% python3 -q
>>> import numpy as np
>>> np.set_printoptions(suppress=True, linewidth=160)
>>> A = np.loadtxt("mat.csv", delimiter=",")
>>> A
array([[ 1.,  1., -1., -1.,  1.,  1., -1., -1.],
       [ 1.,  1., -1., -1., -1., -1.,  1.,  1.],
       [ 1.,  1.,  1.,  1.,  1.,  1.,  1.,  1.],
       [ 1., -1.,  1., -1.,  1., -1.,  1., -1.],
       [ 1., -1., -1.,  1.,  1., -1., -1.,  1.],
       [ 1., -1.,  1., -1., -1.,  1., -1.,  1.]])
>>> x = np.array([-1, 3, 2, -1, 0, 0, -3, -2])
>>> A @ (2 * x)
array([ 12.,  -8.,  -4.,  -4., -12.,   0.])
>>> A @ np.eye(8)[6]
array([-1.,  1.,  1.,  1., -1., -1.])
>>> np.linalg.norm(A @ x) <= np.linalg.norm(A, 2) * np.linalg.norm(x) + 1e-9
np.True_
>>> A @ np.ones(8)
array([0., 0., 8., 0., 0., 0.])
>>> (A * x).sum(axis=1)
array([ 6., -4., -2., -2., -6.,  0.])
>>> np.sign((A @ x).round(6))
array([ 1., -1., -1., -1., -1.,  0.])
>>> x = np.array([3, 2, 2, 1, 3, 0, 0, 1])
>>> h1 = np.maximum(A @ x, 0)
>>> h1
array([ 4.,  0., 12.,  4.,  4.,  0.])
>>> np.maximum(A @ (3 * x), 0)
array([12.,  0., 36., 12., 12.,  0.])
>>> other = A / np.linalg.norm(A, axis=1, keepdims=True)
>>> C2 = other @ other.T
>>> np.degrees(np.arccos(np.clip(C2[2, 3], -1, 1)))
np.float64(90.0)
>>> (C2 - 2 * np.eye(6)).round(6).argmax(axis=1)
array([1, 0, 0, 0, 0, 0])
>>> np.argwhere(np.triu(np.abs(C2) > 0.95, 1))
array([], shape=(0, 2), dtype=int64)
>>> C2.round(2) + 0
array([[1., 0., 0., 0., 0., 0.],
       [0., 1., 0., 0., 0., 0.],
       [0., 0., 1., 0., 0., 0.],
       [0., 0., 0., 1., 0., 0.],
       [0., 0., 0., 0., 1., 0.],
       [0., 0., 0., 0., 0., 1.]])
>>> C2[2].round(2) + 0
array([0., 0., 1., 0., 0., 0.])
>>> np.round(np.linalg.norm(A, axis=0), 2)
array([2.45, 2.45, 2.45, 2.45, 2.45, 2.45, 2.45, 2.45])
>>> round(float(np.linalg.norm(A, 1)), 2), round(float(np.linalg.norm(A, np.inf)), 2)
(6.0, 8.0)
>>> A[0] @ A[1]
np.float64(0.0)
>>> m1 = np.load("dump.npy")
>>> m1.round(2)
array([[-0.43,  0.29,  0.86],
       [ 0.29,  0.94, -0.17],
       [ 0.86, -0.17,  0.49]])
>>> evals, evecs = np.linalg.eig(m1)
>>> np.round(np.sort(np.linalg.eigvals(m1.T)), 2)
array([-1.,  1.,  1.])
>>> np.round(np.sort(np.linalg.eigvals(np.linalg.inv(m1))), 2)
array([-1.,  1.,  1.])
